% python3 -q
>>> import numpy as np
>>> np.set_printoptions(precision=3, suppress=True, linewidth=140, floatmode="fixed")
>>> def tidy(a):
...     return np.round(a, 3) + 0
... 
>>> data = np.loadtxt("case8.csv", delimiter=",")
>>> data
array([[ -2.000,  -3.000,  -1.000,  -2.000,  -1.000,  -1.000,  -2.000,   3.000,   2.000,   2.000],
       [ -4.000,   0.000,   1.000,   0.000,   0.000,  -4.000,  -4.000,   3.000,   1.000,   4.000],
       [ -7.000,  -2.000,   3.000,  -2.000,   1.000,  -4.000,  -6.000,   2.000,   1.000,   6.000],
       [ -5.000,  -3.000,   5.000,  -5.000,   4.000,  -6.000,  -8.000,  -1.000,   1.000,   8.000],
       [ -2.000,  -3.000,   5.000,  -3.000,   6.000,  -5.000,  -8.000,   2.000,  -2.000,   9.000],
       [ -2.000,  -5.000,   6.000,  -3.000,   6.000,  -4.000,  -5.000,   4.000,   0.000,  12.000],
       [ -1.000,  -7.000,   3.000,  -1.000,   3.000,  -1.000,  -2.000,   5.000,  -3.000,  13.000],
       [ -1.000, -10.000,   5.000,  -2.000,   5.000,  -3.000,   0.000,   8.000,  -5.000,  10.000],
       [ -3.000, -11.000,   6.000,   1.000,   6.000,  -1.000,  -3.000,  10.000,  -7.000,  12.000],
       [ -1.000, -11.000,   7.000,   3.000,   8.000,  -3.000,  -2.000,  12.000,  -7.000,   9.000],
       [  1.000,  -9.000,  10.000,   1.000,   8.000,  -1.000,   0.000,  10.000,  -5.000,   9.000],
       [ -2.000,  -7.000,  10.000,   1.000,   9.000,  -4.000,   0.000,  10.000,  -3.000,   9.000],
       [ -4.000,  -5.000,   7.000,   4.000,   9.000,  -7.000,  -1.000,   9.000,  -6.000,   7.000],
       [ -7.000,  -7.000,   6.000,   7.000,   7.000, -10.000,   1.000,  12.000,  -8.000,   7.000]])
>>> rng = np.random.default_rng(769964)
>>> labels = rng.permutation(10)
>>> other = data[:, labels] * rng.choice([-1, 1], 10)
>>> other
array([[ -2.000,  -2.000,  -1.000,  -1.000,   3.000,   3.000,  -2.000,   1.000,  -2.000,  -2.000],
       [  0.000,  -4.000,   1.000,  -4.000,   3.000,  -0.000,  -1.000,  -0.000,  -4.000,  -4.000],
       [ -2.000,  -6.000,   3.000,  -4.000,   2.000,   2.000,  -1.000,  -1.000,  -6.000,  -7.000],
       [ -5.000,  -8.000,   5.000,  -6.000,  -1.000,   3.000,  -1.000,  -4.000,  -8.000,  -5.000],
       [ -3.000,  -8.000,   5.000,  -5.000,   2.000,   3.000,   2.000,  -6.000,  -9.000,  -2.000],
       [ -3.000,  -5.000,   6.000,  -4.000,   4.000,   5.000,  -0.000,  -6.000, -12.000,  -2.000],
       [ -1.000,  -2.000,   3.000,  -1.000,   5.000,   7.000,   3.000,  -3.000, -13.000,  -1.000],
       [ -2.000,   0.000,   5.000,  -3.000,   8.000,  10.000,   5.000,  -5.000, -10.000,  -1.000],
       [  1.000,  -3.000,   6.000,  -1.000,  10.000,  11.000,   7.000,  -6.000, -12.000,  -3.000],
       [  3.000,  -2.000,   7.000,  -3.000,  12.000,  11.000,   7.000,  -8.000,  -9.000,  -1.000],
       [  1.000,   0.000,  10.000,  -1.000,  10.000,   9.000,   5.000,  -8.000,  -9.000,   1.000],
       [  1.000,   0.000,  10.000,  -4.000,  10.000,   7.000,   3.000,  -9.000,  -9.000,  -2.000],
       [  4.000,  -1.000,   7.000,  -7.000,   9.000,   5.000,   6.000,  -9.000,  -7.000,  -4.000],
       [  7.000,   1.000,   6.000, -10.000,  12.000,   7.000,   8.000,  -7.000,  -7.000,  -7.000]])
>>> U, _, Vt = np.linalg.svd(data.T @ other)
>>> labels
array([3, 6, 2, 5, 7, 1, 8, 4, 9, 0])
>>> other = np.c_[data[:, :3] @ np.array([[0, -2, -1], [-1, -2, 1], [0, 0, -2]]), np.array([-1, -2, 1, 1, 3, -3, 1, -3, -1, -1, 1, -3, 0, 3])]
>>> other
array([[  3.000,  10.000,   1.000,  -1.000],
       [  0.000,   8.000,   2.000,  -2.000],
       [  2.000,  18.000,  -1.000,   1.000],
       [  3.000,  16.000,  -8.000,   1.000],
       [  3.000,  10.000, -11.000,   3.000],
       [  5.000,  14.000, -15.000,  -3.000],
       [  7.000,  16.000, -12.000,   1.000],
       [ 10.000,  22.000, -19.000,  -3.000],
       [ 11.000,  28.000, -20.000,  -1.000],
       [ 11.000,  24.000, -24.000,  -1.000],
       [  9.000,  16.000, -30.000,   1.000],
       [  7.000,  18.000, -25.000,  -3.000],
       [  5.000,  18.000, -15.000,   0.000],
       [  7.000,  28.000, -12.000,   3.000]])
>>> np.linalg.matrix_rank(np.c_[data, other])
np.int64(11)
>>> tidy(np.linalg.norm(other - data @ np.linalg.lstsq(data, other)[0], axis=0))
array([0.000, 0.000, 0.000, 4.758])
>>> tidy(np.linalg.lstsq(data, other[:, 0])[0])
array([ 0.000, -1.000,  0.000,  0.000,  0.000,  0.000,  0.000,  0.000,  0.000,  0.000])
>>> np.linalg.matrix_rank(other)
np.int64(4)
